>>> import numpy as np
>>> from numpy import linalg as LA
>>> np.set_printoptions(precision=3, suppress=True, linewidth=140, sign=" ")
>>> tidy = lambda a: np.round(a, 3) + 0
>>> M = np.loadtxt("test1.csv", delimiter=",")
>>> M
array([[ 1.237,  0.043, -0.031],
       [ 2.633, -0.104, -0.118],
       [-0.008,  0.119, -0.421]])
>>> # column 0 is much longer than the rest
>>> W1 = np.array([[5, 4, 1, 0, 0, 3], [0, 5, 4, 5, 2, 5], [5, 5, 1, 0, 1, 2]])
>>> c = np.array([0, 2, 0, 1, 2, 1])
>>> H = np.maximum(M @ W1 + c, 0)
>>> (H > 0).astype(int)
array([[ 1,  1,  1,  1,  1,  1],
       [ 1,  1,  1,  1,  1,  1],
       [ 0,  1,  1,  1,  1,  1]])
>>> Z = np.array([[0, 0, -2],
...     [3, 2, -1],
...     [3, 0, 0],
...     [2, 0, -2],
...     [3, -1, -3],
...     [0, 1, -2]])
>>> W1 @ Z
array([[ 15,  11, -20],
       [ 43,  13, -31],
       [ 21,  11, -22]])
>>> tidy(H @ Z)
array([[ 33.753,  16.825, -37.391],
       [ 46.545,  29.313, -58.84 ],
       [ 10.156,  -0.172, -10.557]])
>>> data = np.array([[-5, -25, 15, -9, -45, 27],
...     [5, -5, -5, 9, -9, -9],
...     [-25, 25, -20, -45, 45, -36],
...     [-7, -35, 21, 0, 0, 0],
...     [7, -7, -7, 0, 0, 0],
...     [-35, 35, -28, 0, 0, 0]])
>>> data
array([[ -5, -25,  15,  -9, -45,  27],
       [  5,  -5,  -5,   9,  -9,  -9],
       [-25,  25, -20, -45,  45, -36],
       [ -7, -35,  21,   0,   0,   0],
       [  7,  -7,  -7,   0,   0,   0],
       [-35,  35, -28,   0,   0,   0]])
>>> tidy(np.abs(LA.eigvals(data)).max())
np.float64(54.995)
>>> LA.matrix_power(data, 2)
array([[-1672,  2200,  -880,  -855,  1125,  -450],
       [  264,  -792,   704,   135,  -405,   360],
       [ 2640,     0,  -352,  1350,     0,  -180],
       [ -665,   875,  -350, -1197,  1575,  -630],
       [  105,  -315,   280,   189,  -567,   504],
       [ 1050,     0,  -140,  1890,     0,  -252]])
>>> tidy(np.sort(np.abs(LA.eigvals(data))))
array([ 12.172,  22.627,  29.586,  29.586,  54.995,  54.995])
>>> np.allclose(data, data.T)
False
>>> np.trace(data)
np.int64(-30)
>>> (data + data.T) / 2
array([[ -5., -10.,  -5.,  -8., -19.,  -4.],
       [-10.,  -5.,  10., -13.,  -8.,  13.],
       [ -5.,  10., -20., -12.,  19., -32.],
       [ -8., -13., -12.,   0.,   0.,   0.],
       [-19.,  -8.,  19.,   0.,   0.,   0.],
       [ -4.,  13., -32.,   0.,   0.,   0.]])
>>> other = data[0, 0] * data[1:] - np.outer(data[1:, 0], data[0])
>>> other
array([[    0,   150,   -50,     0,   270,   -90],
       [    0,  -750,   475,     0, -1350,   855],
       [    0,     0,     0,   -63,  -315,   189],
       [    0,   210,   -70,    63,   315,  -189],
       [    0, -1050,   665,  -315, -1575,   945]])
>>> np.flatnonzero(~other.round(6).any(axis=1))
array([], dtype=int64)
>>> vec = np.array([2, 1, 0, 0, 0, 1])
>>> target = data @ vec
>>> c, lr = np.zeros(6), 1 / LA.norm(data, 2) ** 2
>>> for i in range(6):
...     c -= lr * data.T @ (data @ c - target)
...     if i % 2 == 0: print(i, round(LA.norm(data @ c - target), 3))
... 
0 63.95
2 49.331
4 39.975
>>> tidy(LA.cond(data))
np.float64(12.216)
>>> tidy(c)
array([ 0.91 ,  0.329, -0.044,  0.558, -0.163,  0.276])
>>> blk = np.stack([data, 3 * data, data[::-1]])
>>> LA.matrix_rank(blk.reshape(3, -1))
np.int64(2)
>>> (blk @ data.T).shape
(3, 6, 6)
>>> LA.matrix_rank(blk)
array([ 6,  6,  6])
>>> blk.shape
(3, 6, 6)
>>> np.diff(data, axis=0)
array([[ 10,  20, -20,  18,  36, -36],
       [-30,  30, -15, -54,  54, -27],
       [ 18, -60,  41,  45, -45,  36],
       [ 14,  28, -28,   0,   0,   0],
       [-42,  42, -21,   0,   0,   0]])
>>> tidy(LA.svd(data, compute_uv=False))
array([ 102.956,   52.89 ,   43.416,   22.304,   16.406,    8.428])
>>> data.shape
(6, 6)
>>> np.unravel_index(np.abs(data).argmax(), data.shape)
(np.int64(0), np.int64(4))
>>> data.sum(axis=0)
array([-60, -12, -24, -45,  -9, -18])
>>> data.sum(axis=1)
array([-42, -14, -56, -21,  -7, -28])
>>> other = np.array([[3, -3], [2, 1], [3, 2], [-2, 1], [0, 2]])
>>> Z = np.array([[1, 0, 0, 0, 1], [1, 1, 1, 1, 2]])
>>> rng = np.random.default_rng(17)
>>> W0 = other @ Z + 0.3 * rng.normal(size=(5, 5))
>>> tidy(W0)
array([[ 0.33 , -2.898, -3.162, -3.378, -3.568],
       [ 3.006,  0.757,  0.738,  0.933,  3.984],
       [ 4.317,  2.278,  1.392,  2.558,  7.177],
       [-1.142,  1.403,  1.006,  1.207,  0.032],
       [ 2.329,  2.318,  1.728,  1.816,  4.103]])
>>> other = LA.inv(W0)
>>> tidy(LA.slogdet(W0)[0])
np.float64(1.0)
>>> r0 = np.array([3, 1, -3, -1, 3])
>>> other = W0 + np.outer(r0, np.eye(5)[4])
>>> tidy(LA.det(other) / LA.det(W0)), tidy(1 + LA.solve(W0, r0)[4])
(np.float64(-1.319), np.float64(-1.319))
>>> tidy(np.trace(W0))
np.float64(7.789)
>>> tidy((W0 - W0.T) / 2)
array([[ 0.   , -2.952, -3.739, -1.118, -2.949],
       [ 2.952,  0.   , -0.77 , -0.235,  0.833],
       [ 3.739,  0.77 ,  0.   ,  0.776,  2.725],
       [ 1.118,  0.235, -0.776,  0.   , -0.892],
       [ 2.949, -0.833, -2.725,  0.892,  0.   ]])
>>> np.allclose(W0, W0.T)
False
>>> t = np.radians(45)
>>> R = np.eye(5)
>>> R[4, 4] = R[0, 0] = np.cos(t)
>>> R[4, 0], R[0, 4] = -np.sin(t), np.sin(t)
>>> tidy(R)
array([[ 0.707,  0.   ,  0.   ,  0.   ,  0.707],
       [ 0.   ,  1.   ,  0.   ,  0.   ,  0.   ],
       [ 0.   ,  0.   ,  1.   ,  0.   ,  0.   ],
       [ 0.   ,  0.   ,  0.   ,  1.   ,  0.   ],
       [-0.707,  0.   ,  0.   ,  0.   ,  0.707]])
>>> other = W0 @ R.T
>>> tidy(other)
array([[-2.29 , -2.898, -3.162, -3.378, -2.757],
       [ 4.943,  0.757,  0.738,  0.933,  0.692],
       [ 8.128,  2.278,  1.392,  2.558,  2.022],
       [-0.784,  1.403,  1.006,  1.207,  0.83 ],
       [ 4.548,  2.318,  1.728,  1.816,  1.254]])
>>> np.allclose(W0 @ W0.T, other @ other.T)
True
>>> tidy(np.abs(other - W0).max(axis=0))
array([ 3.811,  0.   ,  0.   ,  0.   ,  5.155])
>>> tidy(LA.svd(W0, compute_uv=False)), tidy(LA.svd(other, compute_uv=False))
(array([ 13.012,   4.792,   0.699,   0.513,   0.053]), array([ 13.012,   4.792,   0.699,   0.513,   0.053]))
>>> J = np.array([[-2.0, 0.0, 0.0, 0.0, 0.0, 0.0, 0.0],
...     [0.0, -1.0, 2.0, 1.0, -2.0, 1.0, 0.0],
...     [0.0, 2.0, 2.0, 2.0, -4.0, 2.0, 0.0],
...     [0.0, 1.0, 2.0, -1.0, -2.0, 1.0, 0.0],
...     [0.0, -2.0, -4.0, -2.0, 2.0, -2.0, 0.0],
...     [0.0, 1.0, 2.0, 1.0, -2.0, -1.0, 0.0],
...     [0.0, 0.0, 0.0, 0.0, 0.0, 0.0, -2.0]])
>>> # splits into 3 blocks
>>> O, V = LA.qr(J[:, :3])[0], LA.qr(J[:, 3:])[0]
>>> sigma = LA.svd(O.T @ V, compute_uv=False)
>>> tidy(np.degrees(np.arccos(sigma.clip(0, 1))))
array([ 25.149,  90.   ,  90.   ])
>>> tidy(sigma)
array([ 0.905,  0.   ,  0.   ])
>>> mat = np.loadtxt("m.csv", delimiter=",")
>>> mat
array([[ 3.515, -2.704, -0.021, -1.163,  0.144, -1.185, -2.01 , -4.115],
       [-3.868,  3.418,  0.312,  0.933, -0.525,  1.589,  1.162,  3.573],
       [ 0.924, -0.475,  0.707, -0.699, -0.649, -0.07 , -1.041, -2.034],
       [-1.423,  0.884, -0.328,  0.631,  0.277,  0.342,  1.009,  1.997]])
>>> blk = np.stack([mat, 4 * mat, mat[::-1]])
>>> (blk @ mat.T).shape
(3, 4, 4)
>>> tidy(np.einsum("bij,cij->bc", blk, blk))
array([[ 104.174,  416.696,  -65.214],
       [ 416.696, 1666.783, -260.857],
       [ -65.214, -260.857,  104.174]])
>>> blk.shape
(3, 4, 8)
>>> tidy(LA.norm(blk, axis=(1, 2)))
array([ 10.207,  40.826,  10.207])
>>> tidy(LA.norm(mat, "nuc"))
np.float64(12.48)
>>> tidy(mat[2] @ mat[0])
np.float64(15.782)
>>> tidy(LA.norm(mat, 1)), tidy(LA.norm(mat, np.inf))
(np.float64(11.719), np.float64(15.38))
>>> LA.norm(mat, axis=1).argmax()
np.int64(1)
>>> tidy(LA.norm(mat[2] - mat[0]))
np.float64(4.424)
>>> tidy(LA.norm(mat, 2))
np.float64(10.0)
>>> tidy(LA.norm(mat, axis=0))
array([ 5.495,  4.472,  0.84 ,  1.763,  0.891,  2.013,  2.737,  6.15 ])
>>> A = rng.normal(size=(33, 3))
>>> A = 3 * A / LA.norm(A, axis=1, keepdims=True)
>>> tidy(A)
array([[-0.206, -2.239,  1.986],
       [-1.995, -1.91 , -1.171],
       [ 0.893,  2.84 , -0.372],
       [-2.081,  0.925, -1.952],
       [ 0.202, -2.794,  1.074],
       [ 0.477, -2.959, -0.134],
       [ 0.487,  1.677, -2.439],
       [-2.313, -1.656,  0.954],
       [-1.579, -1.417,  2.121],
       [-1.97 , -2.251, -0.229],
       [ 0.433,  2.265, -1.919],
       [-2.768, -0.216,  1.136],
       [-2.796, -0.92 ,  0.578],
       [ 1.95 ,  0.704, -2.168],
       [-1.424, -1.653,  2.059],
       [-1.583,  1.739, -1.863],
       [ 2.326, -1.392,  1.285],
       [-2.968, -0.382, -0.217],
       [-0.842,  2.877,  0.123],
       [-2.425,  1.187,  1.308],
       [-2.714,  1.267,  0.163],
       [ 2.265,  1.967, -0.023],
       [-1.171,  2.612,  0.899],
       [-2.695, -0.986, -0.875],
       [-0.338,  2.941, -0.486],
       [ 0.798,  2.767,  0.842],
       [ 0.937,  2.817,  0.428],
       [ 0.677,  2.508,  1.501],
       [-1.507, -2.582, -0.251],
       [ 2.3  , -0.373,  1.89 ],
       [ 0.461, -0.345, -2.944],
       [ 0.406, -0.507, -2.929],
       [ 2.422, -0.12 ,  1.766]])
>>> d = LA.norm(A[:, None] - A[None], axis=-1)
>>> d.mean(axis=1).argmax()
np.int64(16)
>>> d.shape
(33, 33)
>>> (d + 1e9 * np.eye(33)).round(6).argmin(axis=1)
array([  4,   9,  26,  15,   0,   4,  10,  12,  14,  28,   6,  12,  11,   6,   8,   3,  29,  23,  24,  20,  19,  26,  18,  17,  18,  26,
        25,  25,   9,  32,  31,  30,  29])
>>> tidy(LA.norm(A, axis=1))
array([ 3.,  3.,  3.,  3.,  3.,  3.,  3.,  3.,  3.,  3.,  3.,  3.,  3.,  3.,  3.,  3.,  3.,  3.,  3.,  3.,  3.,  3.,  3.,  3.,  3.,  3.,
        3.,  3.,  3.,  3.,  3.,  3.,  3.])
>>> LA.matrix_rank(d ** 2)
np.int64(4)
>>> np.unravel_index(d.round(6).argmax(), d.shape)
(np.int64(0), np.int64(10))
>>> np.flatnonzero(d[32] < d.mean() / 2)
array([ 16,  29,  32])
>>> Z = np.array([[-9, 6, 8, -7, 3],
...     [-9, 9, -5, 5, -3],
...     [-2, 2, -1, -4, -3],
...     [-3, 5, -2, -3, -5],
...     [3, 5, 3, -9, -3]])
>>> X = (rng.random((31, 5)) < 0.25) @ Z
>>> X
array([[-18,  15,   3,  -2,   0],
       [-18,  15,   3,  -2,   0],
       [  0,   0,   0,   0,   0],
       [ -9,   6,   8,  -7,   3],
       [  3,   5,   3,  -9,  -3],
       [ -9,   9,  -5,   5,  -3],
       [ -6,  11,  11, -16,   0],
       [  0,  10,   1, -12,  -8],
       [  0,   0,   0,   0,   0],
       [ -2,  12,   0, -16, -11],
       [-11,   8,   7, -11,   0],
       [  0,   0,   0,   0,   0],
       [ -9,   6,   8,  -7,   3],
       [  0,   0,   0,   0,   0],
       [ -2,   2,  -1,  -4,  -3],
       [-11,  11,  -6,   1,  -6],
       [ -3,   5,  -2,  -3,  -5],
       [-12,  11,   6, -10,  -2],
       [ -2,   2,  -1,  -4,  -3],
       [ -8,  13,  10, -20,  -3],
       [-14,  16,  -8,  -2, -11],
       [ -2,   2,  -1,  -4,  -3],
       [  0,  10,   1, -12,  -8],
       [ -9,   6,   8,  -7,   3],
       [  0,   0,   0,   0,   0],
       [ -9,   6,   8,  -7,   3],
       [ -9,   6,   8,  -7,   3],
       [  0,   0,   0,   0,   0],
       [ -3,   5,  -2,  -3,  -5],
       [-11,   8,   7, -11,   0],
       [-18,  15,   3,  -2,   0]])
>>> Xc = X - X.mean(axis=0)
>>> V = LA.svd(Xc)[2][:4]
>>> other = Xc - Xc @ V.T @ V
>>> tidy(LA.norm(other) / LA.norm(Xc))
np.float64(0.019)
>>> tidy(np.diag(V.T @ V))
array([ 0.996,  0.977,  0.608,  0.872,  0.547])
>>> tidy(np.cov(Xc @ V.T, rowvar=False))
array([[ 62.887,   0.   ,   0.   ,   0.   ],
       [  0.   ,  41.86 ,   0.   ,   0.   ],
       [  0.   ,   0.   ,  29.513,   0.   ],
       [  0.   ,   0.   ,   0.   ,   1.375]])
>>> LA.norm(other, axis=1).round(6).argmax()
np.int64(17)
>>> tidy(other.std(axis=0))
array([ 0.013,  0.033,  0.136,  0.078,  0.146])
>>> Z = X[[24, 22]].astype(float)
>>> for _ in range(7):
...     z = LA.norm(X[:, None] - Z, axis=-1).argmin(axis=1)
...     Z = np.array([X[z == j].mean(axis=0) for j in range(2)])
... 
>>> z
array([ 1,  1,  0,  1,  0,  0,  1,  1,  0,  1,  1,  0,  1,  0,  0,  0,  0,  1,  0,  1,  1,  0,  1,  1,  0,  1,  1,  0,  0,  1,  1])
>>> np.abs(Z[1] - Z[0]).argmax()
np.int64(0)
>>> feats = np.load("mat.npy")
>>> tidy(feats)
array([[-0.434,  0.145,  0.099, -0.399,  0.361, -0.533,  0.442, -0.112],
       [-0.434, -0.492, -0.646,  0.161, -0.009,  0.132,  0.247,  0.219],
       [ 0.134,  0.442, -0.437,  0.094,  0.717,  0.161, -0.207,  0.065],
       [-0.467,  0.296,  0.308, -0.211, -0.054,  0.481, -0.049,  0.564],
       [-0.234,  0.649, -0.268,  0.325, -0.473, -0.014,  0.209, -0.282],
       [ 0.501,  0.144, -0.353, -0.584, -0.258,  0.063,  0.349,  0.266],
       [-0.1  ,  0.089, -0.215, -0.052, -0.227, -0.613, -0.575,  0.419],
       [ 0.267,  0.065,  0.214,  0.558,  0.104, -0.248,  0.451,  0.54 ]])
>>> # columns are unit length and at right angles
>>> U, sigma, Vh = LA.svd(feats, full_matrices=False)
>>> np.allclose(U * sigma @ Vh, feats)
True
>>> tidy(np.cumsum(sigma ** 2) / np.sum(sigma ** 2))
array([ 0.125,  0.25 ,  0.375,  0.5  ,  0.625,  0.75 ,  0.875,  1.   ])
>>> tidy(U.T @ U)
array([[ 1.,  0.,  0.,  0.,  0.,  0.,  0.,  0.],
       [ 0.,  1.,  0.,  0.,  0.,  0.,  0.,  0.],
       [ 0.,  0.,  1.,  0.,  0.,  0.,  0.,  0.],
       [ 0.,  0.,  0.,  1.,  0.,  0.,  0.,  0.],
       [ 0.,  0.,  0.,  0.,  1.,  0.,  0.,  0.],
       [ 0.,  0.,  0.,  0.,  0.,  1.,  0.,  0.],
       [ 0.,  0.,  0.,  0.,  0.,  0.,  1.,  0.],
       [ 0.,  0.,  0.,  0.,  0.,  0.,  0.,  1.]])
>>> tidy(np.sqrt((sigma ** 2).sum())), tidy(LA.norm(feats))
(np.float64(2.828), np.float64(2.828))
>>> vec = np.array([2, 0, 4, 4, 1, 1, 3, 1])
>>> tidy(LA.norm(vec)), tidy(LA.norm(feats @ vec))
(np.float64(6.928), np.float64(6.928))
>>> tidy(np.sort(np.abs(np.degrees(np.angle(LA.eigvals(feats))))))
array([   0.   ,   80.9  ,   80.9  ,  102.062,  102.062,  163.447,  163.447,  180.   ])
>>> tidy(np.abs(LA.eigvals(feats)))
array([ 1.,  1.,  1.,  1.,  1.,  1.,  1.,  1.])
>>> tidy(feats.T @ feats)
array([[ 1.,  0.,  0.,  0.,  0.,  0.,  0.,  0.],
       [ 0.,  1.,  0.,  0.,  0.,  0.,  0.,  0.],
       [ 0.,  0.,  1.,  0.,  0.,  0.,  0.,  0.],
       [ 0.,  0.,  0.,  1.,  0.,  0.,  0.,  0.],
       [ 0.,  0.,  0.,  0.,  1.,  0.,  0.,  0.],
       [ 0.,  0.,  0.,  0.,  0.,  1.,  0.,  0.],
       [ 0.,  0.,  0.,  0.,  0.,  0.,  1.,  0.],
       [ 0.,  0.,  0.,  0.,  0.,  0.,  0.,  1.]])
>>> tidy(feats @ feats.T)
array([[ 1.,  0.,  0.,  0.,  0.,  0.,  0.,  0.],
       [ 0.,  1.,  0.,  0.,  0.,  0.,  0.,  0.],
       [ 0.,  0.,  1.,  0.,  0.,  0.,  0.,  0.],
       [ 0.,  0.,  0.,  1.,  0.,  0.,  0.,  0.],
       [ 0.,  0.,  0.,  0.,  1.,  0.,  0.,  0.],
       [ 0.,  0.,  0.,  0.,  0.,  1.,  0.,  0.],
       [ 0.,  0.,  0.,  0.,  0.,  0.,  1.,  0.],
       [ 0.,  0.,  0.,  0.,  0.,  0.,  0.,  1.]])
